% ipython --no-banner

In [1]: import numpy as np

In [2]: import numpy.linalg as la

In [3]: np.set_printoptions(precision=2, suppress=True, linewidth=140, sign=" ")

In [4]: mat = np.diag(np.array([2, 3, 3]))

In [5]: print(mat)
[[ 2  0  0]
 [ 0  3  0]
 [ 0  0  3]]

In [6]: print(mat @ mat)
[[ 4  0  0]
 [ 0  9  0]
 [ 0  0  9]]

In [7]: t3 = np.stack([mat, -2 * mat, mat[::-1]])

In [8]: print(t3.shape)
(3, 3, 3)

In [9]: F = np.load("sample14.npy")

In [10]: print(F)
[[-5.64  4.03 -0.59]
 [-5.86  5.48 -0.49]
 [-4.37  6.97 -0.06]
 [-5.72  5.32  0.11]
 [-6.46  6.15  0.08]
 [-4.74  6.87 -0.01]
 [-5.46  6.23  1.28]
 [-5.23  5.12  1.47]
 [-5.42  5.38 -1.56]
 [-5.52  5.77  3.17]
 [-5.9   6.7   1.32]
 [-6.52  6.92  0.68]
 [-5.26  6.08 -0.35]
 [-6.45  7.8   0.53]
 [-6.32  6.72  1.42]
 [-5.34  4.91 -0.29]
 [-6.88  7.06 -0.16]
 [-6.46  6.23 -0.49]]

In [11]: cen = (F - F.mean(axis=0)) / F.std(axis=0)

In [12]: print(np.argwhere(np.abs(cen) > 2))
[[ 0  1]
 [ 2  0]
 [ 9  2]]

In [13]: print(cen.std(axis=0))
[ 1.  1.  1.]

In [14]: b = la.lstsq(np.delete(cen, 1, axis=1), cen[:, 1])[0]

In [15]: print(round(float(1 - np.var(cen[:, 1] - np.delete(cen, 1, axis=1) @ b)), 2))
0.11

In [16]: print(b)
[-0.27  0.19]

In [17]: print(np.abs(b).argmax())
0

In [18]: M2 = np.c_[F[:, :2] @ np.array([[5, 9], [8, -6]]), np.array([-3, 3, -3, -2, 0, -2, -1, 0, 2, -2, -2, -2, 0, 0, 1, 1, 2, -3])]

In [19]: print(M2)
[[   4.04  -74.94   -3.  ]
 [  14.54  -85.62    3.  ]
 [  33.91  -81.15   -3.  ]
 [  13.96  -83.4    -2.  ]
 [  16.9   -95.04    0.  ]
 [  31.26  -83.88   -2.  ]
 [  22.54  -86.52   -1.  ]
 [  14.81  -77.79    0.  ]
 [  15.94  -81.06    2.  ]
 [  18.56  -84.3    -2.  ]
 [  24.1   -93.3    -2.  ]
 [  22.76 -100.2    -2.  ]
 [  22.34  -83.82    0.  ]
 [  30.15 -104.85    0.  ]
 [  22.16  -97.2     1.  ]
 [  12.58  -77.52    1.  ]
 [  22.08 -104.28    2.  ]
 [  17.54  -95.52   -3.  ]]

In [20]: print(la.matrix_rank(M2))
3

In [21]: print(la.norm(la.qr(F)[0].T @ M2, axis=0) ** 2 / ((M2 ** 2).sum(axis=0) + 1e-12))
[ 1.    1.    0.17]

In [22]: print(la.matrix_rank(np.c_[F, M2]))
4

In [23]: print(np.round(la.norm(M2 - F @ la.lstsq(F, M2)[0], axis=0), 2) + 0)
[ 0.    0.    7.45]

In [24]: A = np.array([[-5, -4, 0], [-9, -8, 0], [0, 0, -9]])

In [25]: print(A)
[[-5 -4  0]
 [-9 -8  0]
 [ 0  0 -9]]

In [26]: G = np.cov(F, rowvar=False)

In [27]: print(round(float(np.corrcoef(F[:, 2], F[:, 0])[0, 1]), 2))
-0.04

In [28]: print(F.std(axis=0))
[ 0.65  0.91  1.05]

In [29]: print(np.corrcoef(F.T))
[[ 1.   -0.28 -0.04]
 [-0.28  1.    0.2 ]
 [-0.04  0.2   1.  ]]

In [30]: print(np.argsort(-F.std(axis=0).round(6), kind="stable"))
[ 2  1  0]

In [31]: x = np.array([4, -2, 2])

In [32]: y = A @ x

In [33]: b, lr = np.zeros(3), 1 / la.norm(A, 2) ** 2

In [34]: for i in range(5):
    ...:     b -= lr * A.T @ (A @ b - y)
    ...:     if i % 1 == 0: print(i, round(la.norm(A @ b - y), 2))
    ...: 
0 10.23
1 5.86
2 3.45
3 2.19
4 1.59

In [35]: print(round(float(la.cond(A)), 2))
46.48

In [36]: print(b)
[ 1.3   1.11  1.89]

In [37]: rng = np.random.default_rng(190)

In [38]: labels = rng.permutation(3)

In [39]: print(labels)
[ 2  0  1]

In [40]: M2 = A[labels][:, labels]

In [41]: print(np.trace(M2))
-22

In [42]: print(np.diag(M2))
[-9 -5 -8]

In [43]: print(np.sort(np.abs(la.eigvals(M2))))
[  0.32   9.    12.68]

In [44]: print(M2)
[[-9  0  0]
 [ 0 -5 -4]
 [ 0 -9 -8]]

In [45]: labels = rng.permutation(3)

In [46]: M2 = A[:, labels] * rng.choice([-1, 1], 3)

In [47]: print(M2)
[[-5  4  0]
 [-9  8  0]
 [ 0  0 -9]]

In [48]: U, _, Vh = la.svd(A.T @ M2)

In [49]: print(np.round(la.lstsq(A, M2)[0], 2) + 0)
[[ 1.  0.  0.]
 [ 0. -1.  0.]
 [ 0.  0.  1.]]

In [50]: print(labels)
[ 0  1  2]

In [51]: W0 = np.array([[1, 0, 0, 0], [0, 1, 0, 0], [0, 0, 0, 1], [0, 0, 1, 0]])

In [52]: # splits into 3 blocks

In [53]: labels = rng.permutation(4)

In [54]: print(labels)
[ 0  3  2  1]

In [55]: M2 = W0[labels][:, labels]

In [56]: print(np.round(la.det(M2), 2), round(la.det(W0[labels]), 2))
-1.0 1.0

In [57]: print(np.allclose(M2, W0))
False

In [58]: E = np.loadtxt("arr.csv", delimiter=",")

In [59]: print(E)
[[ 1.    0.02  0.03 -0.02]
 [ 0.02  0.71 -0.37  0.26]
 [ 0.03 -0.37  0.53  0.34]
 [-0.02  0.26  0.34  0.76]]

In [60]: # symmetric

In [61]: G = E.T @ E

In [62]: print(G)
[[ 1.    0.02  0.03 -0.02]
 [ 0.02  0.71 -0.37  0.26]
 [ 0.03 -0.37  0.53  0.34]
 [-0.02  0.26  0.34  0.76]]

In [63]: print((E @ E.T).shape)
(4, 4)

In [64]: print(la.matrix_rank(G))
3

In [65]: print(np.round(la.eigvalsh(G)[::-1], 2) + 0)
[ 1.  1.  1.  0.]

In [66]: ev, V = la.eigh(E)

In [67]: x = np.array([-1, 2, -2, -1])

In [68]: print(V * np.maximum(ev, 0) @ V.T)
[[ 1.    0.02  0.03 -0.02]
 [ 0.02  0.71 -0.37  0.26]
 [ 0.03 -0.37  0.53  0.34]
 [-0.02  0.26  0.34  0.76]]

In [69]: print(round(float(x @ E @ x), 2))
9.94

In [70]: print(round(x @ E @ x / (x @ x), 2), round(ev[0], 2), round(float(ev[-1]), 2))
0.99 -0.0 1.0

In [71]: print(round(np.abs(E).sum(axis=1).max(), 2), round(float(np.abs(ev).max()), 2))
1.38 1.0

In [72]: feats = np.loadtxt("a.csv", delimiter=",")

In [73]: print(feats)
[[ 1. -1.  1. -1. -1.  1. -1.  1.]
 [ 1.  1. -1. -1. -1. -1.  1.  1.]
 [ 1.  1. -1. -1.  1.  1. -1. -1.]]

In [74]: x = np.array([-3, -2, 3, 3, -2, 0, -1, 2])

In [75]: a = np.maximum(feats @ x, 0)

In [76]: print(np.maximum(feats @ (3 * x), 0))
[ 12.   0.   0.]

In [77]: print(feats.T @ a)
[ 4. -4.  4. -4. -4.  4. -4.  4.]

In [78]: data = np.load("out0.npy")

In [79]: print(data)
[[ 1  3  0]
 [ 0  0  3]
 [ 0  0  3]]

In [80]: u = np.array([5, -4])

In [81]: print(np.array([np.convolve(row, u, "same") for row in data]))
[[  5  11 -12]
 [  0   0  15]
 [  0   0  15]]

In [82]: print(np.convolve(data[0], u))
[  5  11 -12   0]

In [83]: M2 = np.array([[2, 0], [0, 2], [0, 2]])

In [84]: print(np.einsum("ij->j", data))
[ 1  3  6]

In [85]: print(np.vstack([data, M2.T]).shape)
(5, 3)

In [86]: print(M2.T @ data.T)
[[ 2  0  0]
 [ 6  6  6]]

In [87]: print(np.einsum("ik,kj->ij", data, M2))
[[ 2  6]
 [ 0  6]
 [ 0  6]]

In [88]: print(la.matrix_rank(data @ M2))
2

In [89]: cen = F - F.mean(axis=0)

In [90]: U, sig, Vh = la.svd(cen, full_matrices=False)

In [91]: print(np.abs(Vh[0]).argmax())
2

In [92]: print(sig)
[ 4.67  3.74  2.55]

In [93]: print(np.searchsorted(np.cumsum(sig ** 2) / (sig ** 2).sum(), 0.9) + 1)
3

In [94]: print((np.sign(U[:, 0]) == np.sign(U[0, 0])).astype(int))
[ 1  1  1  1  1  1  0  0  1  0  0  0  1  0  0  1  0  1]

In [95]: print(round(float(la.norm(data, 2) / la.norm(data)), 2))
0.8

In [96]: print([round(float(x), 2) for x in la.svd(data, compute_uv=False)[:3]])
[4.24, 3.16, 0.0]

In [97]: print(np.argsort(-la.norm(data, axis=0).round(6), kind="stable")[:3])
[ 2  1  0]

In [98]: print(la.matrix_rank(data - data[0, 0] * np.eye(3)))
2

In [99]: K = np.array([[-2, 0, 0, -1], [0, 0, -1, -1], [0, 0, -1, -1]])

In [100]: # rows and columns are dependent

In [101]: print([round(float(x), 2) for x in la.svd(K, compute_uv=False)[:3]])
[2.45, 1.73, 0.0]

In [102]: print(round(la.norm(K, 2) / la.norm(K), 2))
0.82

In [103]: print(la.matrix_rank(K, rtol=0.1))
2

In [104]: M2 = K / la.norm(K, axis=1, keepdims=True)

In [105]: G = M2 @ M2.T

In [106]: print(G[2])
[ 0.32  1.    1.  ]

In [107]: print(G)
[[ 1.    0.32  0.32]
 [ 0.32  1.    1.  ]
 [ 0.32  1.    1.  ]]

In [108]: print((np.abs(G) > 0.9).astype(int))
[[ 1  0  0]
 [ 0  1  1]
 [ 0  1  1]]

In [109]: print(round(float(np.trace(la.pinv(K) @ K)), 2))
2.0

In [110]: print(np.abs(np.diag(la.qr(K)[1])) > 1e-9)
[ True False  True]

In [111]: print(np.allclose(K[:-1].T @ la.lstsq(K[:-1].T, K[-1])[0], K[-1]))
True

In [112]: print(np.unique(K.round(6), axis=0).shape)
(2, 4)

In [113]: M2 = np.array([[1, -3], [-2, 3]])

In [114]: C = np.kron(M2, K)

In [115]: print(np.round(la.norm(C, 2), 2), round(la.norm(M2, 2) * la.norm(K, 2), 2))
11.65 11.65

In [116]: print(round(float(la.norm(K, "nuc")), 2))
4.18

In [117]: print(K[1] @ K[0])
1

In [118]: print(round(float(la.norm(K) ** 2 / la.norm(K, 2) ** 2), 2))
1.5

In [119]: print(la.norm(K, axis=0))
[ 2.    0.    1.41  1.73]
